$ ipython --no-banner

In [1]: import numpy as np

In [2]: np.set_printoptions(precision=2, suppress=True, linewidth=140, legacy="1.25")

In [3]: rnd = lambda a: np.round(a, 2) + 0

In [4]: Y = np.array([[1, 1], [1, -1]])

In [5]: rng = np.random.default_rng(8423)

In [6]: data = np.kron(Y, np.kron(Y, Y))[rng.permutation(8)][:8]

In [7]: print(data)
[[ 1  1  1  1 -1 -1 -1 -1]
 [ 1  1  1  1  1  1  1  1]
 [ 1  1 -1 -1 -1 -1  1  1]
 [ 1 -1 -1  1 -1  1  1 -1]
 [ 1  1 -1 -1  1  1 -1 -1]
 [ 1 -1 -1  1  1 -1 -1  1]
 [ 1 -1  1 -1  1 -1  1 -1]
 [ 1 -1  1 -1 -1  1 -1  1]]

In [8]: x0 = np.array([2, 1, 1, 2, 0, 0, 1, 2])

In [9]: print((data * x0).sum(axis=1))
[ 3  9  3  1 -3  3 -1  1]

In [10]: print(np.linalg.norm(data @ x0) <= np.linalg.norm(data, 2) * np.linalg.norm(x0) + 1e-9)
True

In [11]: print(data @ (2 * x0))
[ 6 18  6  2 -6  6 -2  2]

In [12]: print(data * x0)
[[ 2  1  1  2  0  0 -1 -2]
 [ 2  1  1  2  0  0  1  2]
 [ 2  1 -1 -2  0  0  1  2]
 [ 2 -1 -1  2  0  0  1 -2]
 [ 2  1 -1 -2  0  0 -1 -2]
 [ 2 -1 -1  2  0  0 -1  2]
 [ 2 -1  1 -2  0  0  1 -2]
 [ 2 -1  1 -2  0  0 -1  2]]

In [13]: print(np.einsum("ij,j->i", data, x0))
[ 3  9  3  1 -3  3 -1  1]

In [14]: print(data @ np.ones(8))
[0. 8. 0. 0. 0. 0. 0. 0.]

In [15]: E = np.loadtxt("arr.csv", delimiter=",")

In [16]: print(E)
[[ 0.  -5.   0.5  1.5  0.4 -0.5 -0.3 -1.   0.9  1.3  0.7 -0.5  0.9 -1.2 -0.7]
 [-0.7  3.   0.   0.6 -0.8  0.8 -0.2  0.9  0.3 -1.2 -2.4 -0.6  0.6 -0.4 -0.1]
 [ 0.1 -4.5  0.3  0.4  2.1 -1.1 -0.8 -0.9  0.9  1.3  1.  -0.9  1.6 -1.6 -0.2]
 [ 0.8  5.  -0.3  0.9  1.  -1.2 -0.9  1.1 -1.8  0.4  1.   0.1 -1.4  1.9  1.3]
 [-2.4 -6.5  0.4 -0.6 -0.2  1.3 -0.1 -0.8 -1.   0.9  0.1  0.2  1.4 -0.9  0.3]
 [-0.1  1.5  0.9  1.4  0.1  0.7  0.7 -2.2  0.3 -0.1  2.5 -0.5  2.1  0.9 -1. ]
 [ 1.3  3.   1.5 -1.1  0.1 -0.1  0.3  1.5  0.7  1.   0.  -0.4  1.2 -1.7 -0.4]
 [-0.6  1.5  0.5 -1.2 -0.7 -0.5 -0.3 -1.2  0.1  0.8  0.4  1.6  0.1 -1.1 -0.3]
 [-0.7 -1.   0.1  0.8  0.9 -0.6 -1.1  0.5 -1.2 -0.8 -0.2  0.   0.3  0.7  1.3]
 [ 0.6  0.   1.4  0.1  0.5 -0.5 -0.4 -1.5  0.7  0.8  0.5  2.5  0.4 -1.4  1. ]
 [-1.  -5.   1.7  0.7  1.1  0.2 -1.5 -0.1  0.1 -0.6 -1.2  1.8 -0.2 -0.7 -1.6]
 [ 0.2  1.5  0.  -0.4  1.3 -1.2 -1.  -1.7 -0.3  0.6 -1.1  0.3  1.4 -0.5  1.6]
 [-0.1  0.5 -3.5 -0.5 -0.4  1.2  1.1  0.1 -0.1 -0.6  1.8  0.3  1.2  0.8 -0.4]
 [ 1.4 -5.   0.4 -2.   1.3 -0.7  1.9 -0.6 -1.6 -0.4  1.7  0.2 -2.1 -0.2  0.1]
 [ 1.5  1.  -1.  -0.4 -0.5  0.5 -0.9 -0.8  0.8 -0.1  0.6  0.   0.7  0.   0.1]]

In [17]: print(rnd(np.abs(np.linalg.eigvals(E)).max()))
6.57

In [18]: lab = rng.permutation(15)

In [19]: Y = E[:, lab] * rng.choice([-1, 1], 15)

In [20]: print(Y)
[[-0.5 -0.7  0.3  0.5 -1.3 -0.7  0.5 -0.9 -0.9 -1.5 -1.2  1.  -0.  -5.  -0.4]
 [ 0.8 -0.1  0.2  0.   1.2  2.4  0.6 -0.6 -0.3 -0.6 -0.4 -0.9  0.7  3.   0.8]
 [-1.1 -0.2  0.8  0.3 -1.3 -1.   0.9 -1.6 -0.9 -0.4 -1.6  0.9 -0.1 -4.5 -2.1]
 [-1.2  1.3  0.9 -0.3 -0.4 -1.  -0.1  1.4  1.8 -0.9  1.9 -1.1 -0.8  5.  -1. ]
 [ 1.3  0.3  0.1  0.4 -0.9 -0.1 -0.2 -1.4  1.   0.6 -0.9  0.8  2.4 -6.5  0.2]
 [ 0.7 -1.  -0.7  0.9  0.1 -2.5  0.5 -2.1 -0.3 -1.4  0.9  2.2  0.1  1.5 -0.1]
 [-0.1 -0.4 -0.3  1.5 -1.  -0.   0.4 -1.2 -0.7  1.1 -1.7 -1.5 -1.3  3.  -0.1]
 [-0.5 -0.3  0.3  0.5 -0.8 -0.4 -1.6 -0.1 -0.1  1.2 -1.1  1.2  0.6  1.5  0.7]
 [-0.6  1.3  1.1  0.1  0.8  0.2 -0.  -0.3  1.2 -0.8  0.7 -0.5  0.7 -1.  -0.9]
 [-0.5  1.   0.4  1.4 -0.8 -0.5 -2.5 -0.4 -0.7 -0.1 -1.4  1.5 -0.6  0.  -0.5]
 [ 0.2 -1.6  1.5  1.7  0.6  1.2 -1.8  0.2 -0.1 -0.7 -0.7  0.1  1.  -5.  -1.1]
 [-1.2  1.6  1.   0.  -0.6  1.1 -0.3 -1.4  0.3  0.4 -0.5  1.7 -0.2  1.5 -1.3]
 [ 1.2 -0.4 -1.1 -3.5  0.6 -1.8 -0.3 -1.2  0.1  0.5  0.8 -0.1  0.1  0.5  0.4]
 [-0.7  0.1 -1.9  0.4  0.4 -1.7 -0.2  2.1  1.6  2.  -0.2  0.6 -1.4 -5.  -1.3]
 [ 0.5  0.1  0.9 -1.   0.1 -0.6 -0.  -0.7 -0.8  0.4  0.   0.8 -1.5  1.   0.5]]

In [21]: Uu, _, vt = np.linalg.svd(E.T @ Y)

In [22]: print(lab)
[ 5 14  6  2  9 10 11 12  8  3 13  7  0  1  4]

In [23]: feats = np.load("test15.npy")

In [24]: print(feats)
[[3. 0. 0. 0. 2. 2. 2. 0. 0. 2.]
 [0. 3. 2. 2. 0. 0. 0. 2. 2. 0.]
 [0. 2. 3. 2. 0. 0. 0. 2. 2. 0.]
 [0. 2. 2. 3. 0. 0. 0. 2. 2. 0.]
 [2. 0. 0. 0. 3. 2. 2. 0. 0. 2.]
 [2. 0. 0. 0. 2. 3. 2. 0. 0. 2.]
 [2. 0. 0. 0. 2. 2. 3. 0. 0. 2.]
 [0. 2. 2. 2. 0. 0. 0. 3. 2. 0.]
 [0. 2. 2. 2. 0. 0. 0. 2. 3. 0.]
 [2. 0. 0. 0. 2. 2. 2. 0. 0. 3.]]

In [25]: print(rnd(np.sort(np.linalg.eigvals(feats).real)))
[ 1.  1.  1.  1.  1.  1.  1.  1. 11. 11.]

In [26]: print(feats @ feats)
[[25.  0.  0.  0. 24. 24. 24.  0.  0. 24.]
 [ 0. 25. 24. 24.  0.  0.  0. 24. 24.  0.]
 [ 0. 24. 25. 24.  0.  0.  0. 24. 24.  0.]
 [ 0. 24. 24. 25.  0.  0.  0. 24. 24.  0.]
 [24.  0.  0.  0. 25. 24. 24.  0.  0. 24.]
 [24.  0.  0.  0. 24. 25. 24.  0.  0. 24.]
 [24.  0.  0.  0. 24. 24. 25.  0.  0. 24.]
 [ 0. 24. 24. 24.  0.  0.  0. 25. 24.  0.]
 [ 0. 24. 24. 24.  0.  0.  0. 24. 25.  0.]
 [24.  0.  0.  0. 24. 24. 24.  0.  0. 25.]]

In [27]: print((np.linalg.matrix_power((feats != 0) + (feats.T != 0) + np.eye(10), 10) > 0).astype(int))
[[1 0 0 0 1 1 1 0 0 1]
 [0 1 1 1 0 0 0 1 1 0]
 [0 1 1 1 0 0 0 1 1 0]
 [0 1 1 1 0 0 0 1 1 0]
 [1 0 0 0 1 1 1 0 0 1]
 [1 0 0 0 1 1 1 0 0 1]
 [1 0 0 0 1 1 1 0 0 1]
 [0 1 1 1 0 0 0 1 1 0]
 [0 1 1 1 0 0 0 1 1 0]
 [1 0 0 0 1 1 1 0 0 1]]
